$ ipython --no-banner

In [1]: import numpy as np

In [2]: np.set_printoptions(precision=1, suppress=True, linewidth=160, floatmode="fixed")

In [3]: def rd(a):
   ...:     return np.round(a, 1) + 0
   ...: 

In [4]: A = np.load("case5.npy")

In [5]: A
Out[5]: 
array([[-2, -1, -6],
       [ 2,  3, -2],
       [ 0,  1, -4],
       [ 0,  1, -4]])

In [6]: left, sigma = np.linalg.svd(A)
ValueError: too many values to unpack (expected 2)


In [7]: left, sigma, Vh = np.linalg.svd(A, full_matrices=False)

In [8]: left.shape, sigma.shape, Vh.shape
Out[8]: ((4, 3), (3,), (3, 3))

In [9]: rd(left.T @ left)
Out[9]: 
array([[1.0, 0.0, 0.0],
       [0.0, 1.0, 0.0],
       [0.0, 0.0, 1.0]])

In [10]: rd(np.cumsum(sigma ** 2) / np.sum(sigma ** 2))
Out[10]: array([0.8, 1.0, 1.0])

In [11]: left, sigma, Vh = np.linalg.svd(A)

In [12]: np.argmax(sigma[:-1] / (sigma[1:] + 1e-6)) + 1
Out[12]: np.int64(2)

In [13]: B = left[:, :2] @ np.diag(sigma[:2]) @ Vh[:2]

In [14]: rd(np.linalg.norm(A - B) / np.linalg.norm(A))
Out[14]: np.float64(0.0)

In [15]: rd(np.linalg.norm(A - B, 2)), rd(sigma[2])
Out[15]: (np.float64(0.0), np.float64(0.0))

In [16]: feats = np.loadtxt("m.csv", delimiter=",")

In [17]: feats
Out[17]: 
array([[-0.3, -0.4,  0.5],
       [ 0.0,  0.0,  0.3],
       [ 1.1,  2.3, -2.0],
       [ 1.0,  1.8, -1.8],
       [-1.4, -2.8,  2.9],
       [ 1.1,  2.2, -2.3],
       [ 0.5,  1.0, -1.0],
       [ 0.3,  0.5, -0.5],
       [ 0.1,  0.3, -0.2],
       [ 0.2,  0.2, -0.3],
       [ 1.6,  3.2, -3.1],
       [ 1.7,  2.8, -3.1],
       [ 0.5,  0.8, -1.0],
       [-0.5, -0.9,  1.0],
       [-0.9, -1.9,  1.9],
       [ 0.3,  0.9, -1.0],
       [ 0.0, -0.3,  0.3],
       [ 0.6,  1.1, -1.0],
       [-2.5, -4.3,  4.4],
       [-2.0, -4.0,  4.0],
       [ 1.4,  2.8, -2.8],
       [-0.1, -0.1,  0.1],
       [ 0.3,  0.6, -0.5],
       [ 0.1, -0.2,  0.2],
       [-1.1, -2.4,  2.4]])

In [18]: basis = feats[[21, 2]].astype(float)

In [19]: for _ in range(3):
    ...:     idx = np.linalg.norm(feats[:, None] - basis, axis=-1).argmin(axis=1)
    ...:     basis = np.array([feats[idx == j].mean(axis=0) for j in range(2)])
    ...: 

In [20]: idx
Out[20]: array([0, 0, 1, 1, 0, 1, 1, 1, 0, 0, 1, 1, 1, 0, 0, 1, 0, 1, 0, 0, 1, 0, 1, 0, 0])

In [21]: rd(basis)
Out[21]: 
array([[-0.6, -1.3,  1.3],
       [ 0.9,  1.7, -1.7]])

In [22]: np.bincount(idx)
Out[22]: array([13, 12])

In [23]: B = np.c_[feats[:, :2] @ np.array([[1, 3], [3, 0]]), np.array([-3, -2, 3, 3, 2, 1, 4, -4, 5, 2, -1, 5, -1, 2, -3, 0, 5, -3, 3, -4, -1, 1, 3, -4, -3])]

In [24]: rd(B)
Out[24]: 
array([[ -1.5,  -0.9,  -3.0],
       [  0.0,   0.0,  -2.0],
       [  8.0,   3.3,   3.0],
       [  6.4,   3.0,   3.0],
       [ -9.8,  -4.2,   2.0],
       [  7.7,   3.3,   1.0],
       [  3.5,   1.5,   4.0],
       [  1.8,   0.9,  -4.0],
       [  1.0,   0.3,   5.0],
       [  0.8,   0.6,   2.0],
       [ 11.2,   4.8,  -1.0],
       [ 10.1,   5.1,   5.0],
       [  2.9,   1.5,  -1.0],
       [ -3.2,  -1.5,   2.0],
       [ -6.6,  -2.7,  -3.0],
       [  3.0,   0.9,   0.0],
       [ -0.9,   0.0,   5.0],
       [  3.9,   1.8,  -3.0],
       [-15.4,  -7.5,   3.0],
       [-14.0,  -6.0,  -4.0],
       [  9.8,   4.2,  -1.0],
       [ -0.4,  -0.3,   1.0],
       [  2.1,   0.9,   3.0],
       [ -0.5,   0.3,  -4.0],
       [ -8.3,  -3.3,  -3.0]])

In [25]: rd(np.linalg.lstsq(feats, B[:, 0])[0])
Out[25]: array([1.0, 3.0, 0.0])

In [26]: np.linalg.matrix_rank(np.c_[feats, B])
Out[26]: np.int64(4)

In [27]: rd(np.linalg.norm(np.linalg.qr(feats)[0].T @ B, axis=0) ** 2 / ((B ** 2).sum(axis=0) + 1e-12))
Out[27]: array([1.0, 1.0, 0.1])
